$ python3 -q
>>> import numpy as np
>>> np.set_printoptions(precision=2, suppress=True, linewidth=120, floatmode="fixed")
>>> def tidy(a):
...     return np.round(a, 2) + 0
... 
>>> C = np.array([[-1.0, 1.7, 1.0, -0.7, 2.6]])
>>> rng = np.random.default_rng(474138)
>>> m1 = np.array([[2],
...     [-2],
...     [1],
...     [-3],
...     [-3],
...     [1],
...     [-1],
...     [-2],
...     [0],
...     [0],
...     [-3],
...     [1],
...     [-1],
...     [3],
...     [2],
...     [-1],
...     [2],
...     [-3],
...     [1],
...     [2],
...     [3],
...     [3],
...     [1],
...     [2],
...     [0],
...     [-2],
...     [1],
...     [2],
...     [2],
...     [0],
...     [1],
...     [3],
...     [-2],
...     [-2],
...     [2],
...     [1],
...     [2],
...     [-3],
...     [1],
...     [-2],
...     [2]]) @ C + 0.3 * rng.normal(size=(41, 5))
>>> tidy(m1)
array([[-2.13,  3.49,  2.28, -1.48,  4.90],
       [ 1.85, -3.79, -2.20,  2.31, -5.37],
       [-1.14,  1.62,  0.76, -0.89,  2.82],
       [ 3.28, -5.28, -3.02,  2.26, -7.27],
       [ 2.91, -5.06, -2.78,  2.07, -8.45],
       [-0.94,  1.80,  0.33, -0.57,  2.79],
       [ 1.17, -1.88, -1.28,  0.64, -3.09],
       [ 1.99, -3.38, -1.81,  1.34, -5.04],
       [ 0.28,  0.00, -0.30, -0.15, -0.15],
       [-0.43, -0.17, -0.03, -0.01, -0.48],
       [ 2.82, -5.20, -3.12,  2.19, -8.10],
       [-0.93,  1.31,  0.89, -0.71,  2.71],
       [ 1.13, -1.66, -0.92,  0.80, -2.73],
       [-2.81,  4.58,  2.56, -2.02,  7.32],
       [-2.47,  3.09,  2.36, -1.15,  5.48],
       [ 1.19, -1.32, -0.93,  0.57, -2.62],
       [-2.54,  3.62,  1.98, -1.08,  4.85],
       [ 3.25, -5.27, -2.97,  2.33, -8.05],
       [-0.64,  1.52,  0.92, -0.65,  2.57],
       [-2.17,  3.76,  1.43, -1.65,  5.06],
       [-3.12,  4.94,  2.98, -1.96,  7.15],
       [-2.61,  4.92,  3.33, -1.95,  7.27],
       [-1.30,  1.55,  0.71, -0.43,  3.26],
       [-1.90,  3.39,  2.43, -1.50,  5.75],
       [ 0.09,  0.05,  0.07, -0.11,  0.34],
       [ 2.03, -3.33, -1.88,  1.51, -5.53],
       [-1.51,  1.80,  1.03, -0.57,  2.49],
       [-1.79,  3.17,  2.49, -1.65,  5.10],
       [-1.99,  3.48,  1.89, -1.41,  5.11],
       [ 0.07,  0.15, -0.24,  0.09, -0.52],
       [-1.07,  1.60,  0.96, -0.73,  1.97],
       [-3.34,  4.97,  3.20, -2.31,  8.32],
       [ 2.32, -3.51, -2.05,  0.83, -5.00],
       [ 2.13, -3.41, -2.35,  1.22, -4.95],
       [-2.06,  3.62,  1.75, -1.77,  5.34],
       [-1.19,  1.42,  1.09, -0.62,  2.48],
       [-1.89,  3.80,  2.05, -1.43,  4.78],
       [ 2.87, -5.43, -2.82,  2.15, -7.94],
       [-1.33,  1.80,  0.98, -0.61,  2.41],
       [ 2.61, -3.44, -1.93,  1.57, -5.02],
       [-2.43,  2.95,  2.50, -1.74,  5.67]])
>>> out = m1 + rng.integers(-2, 3, (41, 1)) @ rng.integers(-2, 3, (1, 5))
>>> tidy(out)
array([[-1.13,  4.49,  4.28, -1.48,  4.90],
       [ 0.85, -4.79, -4.20,  2.31, -5.37],
       [ 0.86,  3.62,  4.76, -0.89,  2.82],
       [ 4.28, -4.28, -1.02,  2.26, -7.27],
       [ 4.91, -3.06,  1.22,  2.07, -8.45],
       [ 1.06,  3.80,  4.33, -0.57,  2.79],
       [ 1.17, -1.88, -1.28,  0.64, -3.09],
       [ 0.99, -4.38, -3.81,  1.34, -5.04],
       [ 1.28,  1.00,  1.70, -0.15, -0.15],
       [ 1.57,  1.83,  3.97, -0.01, -0.48],
       [ 1.82, -6.20, -5.12,  2.19, -8.10],
       [-2.93, -0.69, -3.11, -0.71,  2.71],
       [ 3.13,  0.34,  3.08,  0.80, -2.73],
       [-2.81,  4.58,  2.56, -2.02,  7.32],
       [-4.47,  1.09, -1.64, -1.15,  5.48],
       [ 3.19,  0.68,  3.07,  0.57, -2.62],
       [-3.54,  2.62, -0.02, -1.08,  4.85],
       [ 4.25, -4.27, -0.97,  2.33, -8.05],
       [-1.64,  0.52, -1.08, -0.65,  2.57],
       [-0.17,  5.76,  5.43, -1.65,  5.06],
       [-5.12,  2.94, -1.02, -1.96,  7.15],
       [-0.61,  6.92,  7.33, -1.95,  7.27],
       [-2.30,  0.55, -1.29, -0.43,  3.26],
       [-0.90,  4.39,  4.43, -1.50,  5.75],
       [ 2.09,  2.05,  4.07, -0.11,  0.34],
       [ 1.03, -4.33, -3.88,  1.51, -5.53],
       [ 0.49,  3.80,  5.03, -0.57,  2.49],
       [ 0.21,  5.17,  6.49, -1.65,  5.10],
       [-3.99,  1.48, -2.11, -1.41,  5.11],
       [-0.93, -0.85, -2.24,  0.09, -0.52],
       [ 0.93,  3.60,  4.96, -0.73,  1.97],
       [-5.34,  2.97, -0.80, -2.31,  8.32],
       [ 3.32, -2.51, -0.05,  0.83, -5.00],
       [ 3.13, -2.41, -0.35,  1.22, -4.95],
       [-1.06,  4.62,  3.75, -1.77,  5.34],
       [-1.19,  1.42,  1.09, -0.62,  2.48],
       [-1.89,  3.80,  2.05, -1.43,  4.78],
       [ 3.87, -4.43, -0.82,  2.15, -7.94],
       [-0.33,  2.80,  2.98, -0.61,  2.41],
       [ 2.61, -3.44, -1.93,  1.57, -5.02],
       [-4.43,  0.95, -1.50, -1.74,  5.67]])
>>> tidy(np.linalg.svd(out - m1, compute_uv=False))
array([23.24,  0.00,  0.00,  0.00,  0.00])
>>> tidy(np.abs(out - m1).sum(axis=1))
array([4.00, 4.00, 8.00, 4.00, 8.00, 8.00, 0.00, 4.00, 4.00, 8.00, 4.00, 8.00, 8.00, 0.00, 8.00, 8.00, 4.00, 4.00,
       4.00, 8.00, 8.00, 8.00, 4.00, 4.00, 8.00, 4.00, 8.00, 8.00, 8.00, 4.00, 8.00, 8.00, 4.00, 4.00, 4.00, 0.00,
       0.00, 4.00, 4.00, 0.00, 8.00])
>>> np.linalg.matrix_rank(out - m1, tol=1e-8)
np.int64(1)
